% ipython --no-banner

In [1]: import numpy as np

In [2]: from numpy import linalg as LA

In [3]: np.set_printoptions(precision=2, suppress=True, linewidth=160, floatmode="fixed")

In [4]: K = np.loadtxt("arr.csv", delimiter=",")

In [5]: print(K)
[[  1.00  -3.00   9.00 -27.00]
 [  1.00  -2.00   4.00  -8.00]
 [  1.00  -1.00   1.00  -1.00]
 [  1.00   0.00   0.00   0.00]
 [  1.00   1.00   1.00   1.00]
 [  1.00   2.00   4.00   8.00]
 [  1.00   3.00   9.00  27.00]
 [  1.00   4.00  16.00  64.00]]

In [6]: theta = np.radians(111)

In [7]: r_ = np.eye(4)

In [8]: r_[3, 3] = r_[2, 2] = np.cos(theta)

In [9]: r_[3, 2], r_[2, 3] = -np.sin(theta), np.sin(theta)

In [10]: print(r_)
[[ 1.00  0.00  0.00  0.00]
 [ 0.00  1.00  0.00  0.00]
 [ 0.00  0.00 -0.36  0.93]
 [ 0.00  0.00 -0.93 -0.36]]

In [11]: out = K @ r_.T

In [12]: print(np.round(LA.det(r_), 2), round(float(np.trace(r_)), 2))
1.0 1.28

In [13]: print(LA.svd(K, compute_uv=False), LA.svd(out, compute_uv=False))
[76.90 16.26  2.67  1.73] [76.90 16.26  2.67  1.73]

In [14]: print(np.allclose(LA.norm(K, axis=1), LA.norm(out, axis=1)))
True

In [15]: vec = np.array([-7, 1, -2, -9])

In [16]: target = r_ @ vec

In [17]: c, lr = np.zeros(4), 1 / LA.norm(r_, 2) ** 2

In [18]: for i in range(300):
    ...:     c -= lr * r_.T @ (r_ @ c - target)
    ...:     if i % 50 == 0: print(i, round(LA.norm(r_ @ c - target), 2))
    ...: 
0 0.0
50 0.0
100 0.0
150 0.0
200 0.0
250 0.0

In [19]: print(round(float(LA.cond(r_)), 2))
1.0

In [20]: print(K.ravel(order="F"))
[  1.00   1.00   1.00   1.00   1.00   1.00   1.00   1.00  -3.00  -2.00  -1.00   0.00   1.00   2.00   3.00   4.00   9.00   4.00   1.00   0.00   1.00   4.00
   9.00  16.00 -27.00  -8.00  -1.00   0.00   1.00   8.00  27.00  64.00]

In [21]: print(K.reshape(2, -1))
[[  1.00  -3.00   9.00 -27.00   1.00  -2.00   4.00  -8.00   1.00  -1.00   1.00  -1.00   1.00   0.00   0.00   0.00]
 [  1.00   1.00   1.00   1.00   1.00   2.00   4.00   8.00   1.00   3.00   9.00  27.00   1.00   4.00  16.00  64.00]]

In [22]: blk = K.reshape(8, 2, -1)

In [23]: print(blk.transpose(1, 0, 2))
[[[  1.00  -3.00]
  [  1.00  -2.00]
  [  1.00  -1.00]
  [  1.00   0.00]
  [  1.00   1.00]
  [  1.00   2.00]
  [  1.00   3.00]
  [  1.00   4.00]]

 [[  9.00 -27.00]
  [  4.00  -8.00]
  [  1.00  -1.00]
  [  0.00   0.00]
  [  1.00   1.00]
  [  4.00   8.00]
  [  9.00  27.00]
  [ 16.00  64.00]]]

In [24]: print(np.einsum("ihd,jhd->hij", blk, blk).shape)
(2, 8, 8)

In [25]: print(np.einsum("ihd,ihd->ih", blk, blk))
[[  10.00  810.00]
 [   5.00   80.00]
 [   2.00    2.00]
 [   1.00    0.00]
 [   2.00    2.00]
 [   5.00   80.00]
 [  10.00  810.00]
 [  17.00 4352.00]]

In [26]: print(np.swapaxes(blk, 1, 2)[5])
[[1.00 4.00]
 [2.00 8.00]]

In [27]: arr = np.loadtxt("out10.csv", delimiter=",")

In [28]: print(arr)
[[ 1.00  0.00  0.00  0.00  0.00  0.00]
 [ 0.00  0.97  0.00  0.26  0.00  0.00]
 [ 0.00  0.00  1.00  0.00  0.00  0.00]
 [ 0.00 -0.26  0.00  0.97  0.00  0.00]
 [ 0.00  0.00  0.00  0.00  1.00  0.00]
 [ 0.00  0.00  0.00  0.00  0.00  1.00]]

In [29]: rng = np.random.default_rng(511708)

In [30]: lab = rng.permutation(6)

In [31]: out = arr[:, lab] * rng.choice([-1, 1], 6)

In [32]: print(out)
[[-0.00 -1.00  0.00  0.00 -0.00  0.00]
 [-0.00 -0.00  0.00  0.26 -0.00  0.97]
 [-0.00 -0.00  1.00  0.00 -0.00  0.00]
 [-0.00 -0.00  0.00  0.97 -0.00 -0.26]
 [-1.00 -0.00  0.00  0.00 -0.00  0.00]
 [-0.00 -0.00  0.00  0.00 -1.00  0.00]]

In [33]: U, _, Vt = LA.svd(arr.T @ out)

In [34]: print(np.round(LA.lstsq(arr, out)[0], 2) + 0)
[[ 0.00 -1.00  0.00  0.00  0.00  0.00]
 [ 0.00  0.00  0.00  0.00  0.00  1.00]
 [ 0.00  0.00  1.00  0.00  0.00  0.00]
 [ 0.00  0.00  0.00  1.00  0.00  0.00]
 [-1.00  0.00  0.00  0.00  0.00  0.00]
 [ 0.00  0.00  0.00  0.00 -1.00  0.00]]

In [35]: print(np.round(U @ Vt, 2) + 0)
[[ 0.00 -1.00  0.00  0.00  0.00  0.00]
 [ 0.00  0.00  0.00  0.00  0.00  1.00]
 [ 0.00  0.00  1.00  0.00  0.00  0.00]
 [ 0.00  0.00  0.00  1.00  0.00  0.00]
 [-1.00  0.00  0.00  0.00  0.00  0.00]
 [ 0.00  0.00  0.00  0.00 -1.00  0.00]]

In [36]: print(lab)
[4 0 2 3 5 1]

In [37]: print(arr @ arr)
[[ 1.00  0.00  0.00  0.00  0.00  0.00]
 [ 0.00  0.87  0.00  0.50  0.00  0.00]
 [ 0.00  0.00  1.00  0.00  0.00  0.00]
 [ 0.00 -0.50  0.00  0.87  0.00  0.00]
 [ 0.00  0.00  0.00  0.00  1.00  0.00]
 [ 0.00  0.00  0.00  0.00  0.00  1.00]]

In [38]: print((arr != 0).astype(int))
[[1 0 0 0 0 0]
 [0 1 0 1 0 0]
 [0 0 1 0 0 0]
 [0 1 0 1 0 0]
 [0 0 0 0 1 0]
 [0 0 0 0 0 1]]

In [39]: print(np.flatnonzero(LA.matrix_power((arr != 0) + (arr.T != 0) + np.eye(6), 6)[0]))
[0]

In [40]: print((LA.matrix_power((arr != 0) + (arr.T != 0) + np.eye(6), 6) > 0).astype(int))
[[1 0 0 0 0 0]
 [0 1 0 1 0 0]
 [0 0 1 0 0 0]
 [0 1 0 1 0 0]
 [0 0 0 0 1 0]
 [0 0 0 0 0 1]]
